In [1]: import numpy as np

In [2]: np.set_printoptions(precision=1, suppress=True, linewidth=100, floatmode="fixed")

In [3]: rd = lambda a: np.round(a, 1) + 0

In [4]: J = np.loadtxt("m.csv", delimiter=",")

In [5]: J
Out[5]: 
array([[  4.6,  -7.7,  -5.9,   3.0],
       [  0.5,  -2.0,  -0.6,   1.4],
       [  0.2,   0.5,  -0.9,  -1.2],
       [  0.4,  -1.5,   0.1,   1.8],
       [  1.3,   0.4,   0.8,  -1.6],
       [ -1.1,   1.7,   1.3,   0.2],
       [ -1.0,   3.0,  -1.0,  -2.6],
       [  0.8,  -0.7,  -1.5,  -2.0],
       [  0.2,   0.6,   0.4,   0.2],
       [  1.1,  -4.9,  -2.3,   3.6],
       [ -3.7,   3.3,   0.0,  -0.6],
       [ -2.7,   3.3,   0.2,  -3.5],
       [  1.2,  -2.5,  -0.1,   0.9],
       [ -1.4,   2.3,   1.2,  -0.3],
       [  6.1,  -9.4,  -2.6,   5.2],
       [ -3.7,   7.1,   3.9,  -2.3],
       [  5.8, -11.3,  -3.8,   3.7],
       [  2.8,  -6.7,  -3.1,   3.2],
       [  1.7,  -2.7,  -1.4,  -0.3],
       [ -3.0,   5.9,   2.5,  -1.1]])

In [6]: u = np.array([3, 4, -5])

In [7]: rd(np.polyval(u, J[8]))
Out[7]: array([-4.1, -1.5, -2.9, -4.1])

In [8]: rd(np.correlate(J[8], J[13], "full"))
Out[8]: array([-0.1,  0.1,  1.1,  1.5,  0.3, -0.1, -0.3])

In [9]: Ac = J - J.mean(axis=0)

In [10]: U, sv, Vt = np.linalg.svd(Ac, full_matrices=False)

In [11]: rd(sv ** 2 / (sv ** 2).sum())
Out[11]: array([0.9, 0.0, 0.0, 0.0])

In [12]: np.linalg.matrix_rank(Ac)
Out[12]: np.int64(4)

In [13]: P = J @ np.linalg.solve(J.T @ J, J.T)

In [14]: rd(np.trace(P))
Out[14]: np.float64(4.0)

In [15]: np.allclose(P @ P, P)
Out[15]: True

In [16]: vec = np.array([0, 2, -3, 1])

In [17]: rhs = J @ vec

In [18]: coef, lr = np.zeros(4), 1 / np.linalg.norm(J, 2) ** 2

In [19]: for i in range(15):
    ...:     coef -= lr * J.T @ (J @ coef - rhs)
    ...:     if i % 5 == 0: print(i, round(np.linalg.norm(J @ coef - rhs), 1))
    ...: 
0 13.3
5 11.8
10 10.5

In [20]: rd(np.linalg.cond(J))
Out[20]: np.float64(12.6)

In [21]: rd(coef)
Out[21]: array([-0.4,  0.4, -0.8, -0.1])
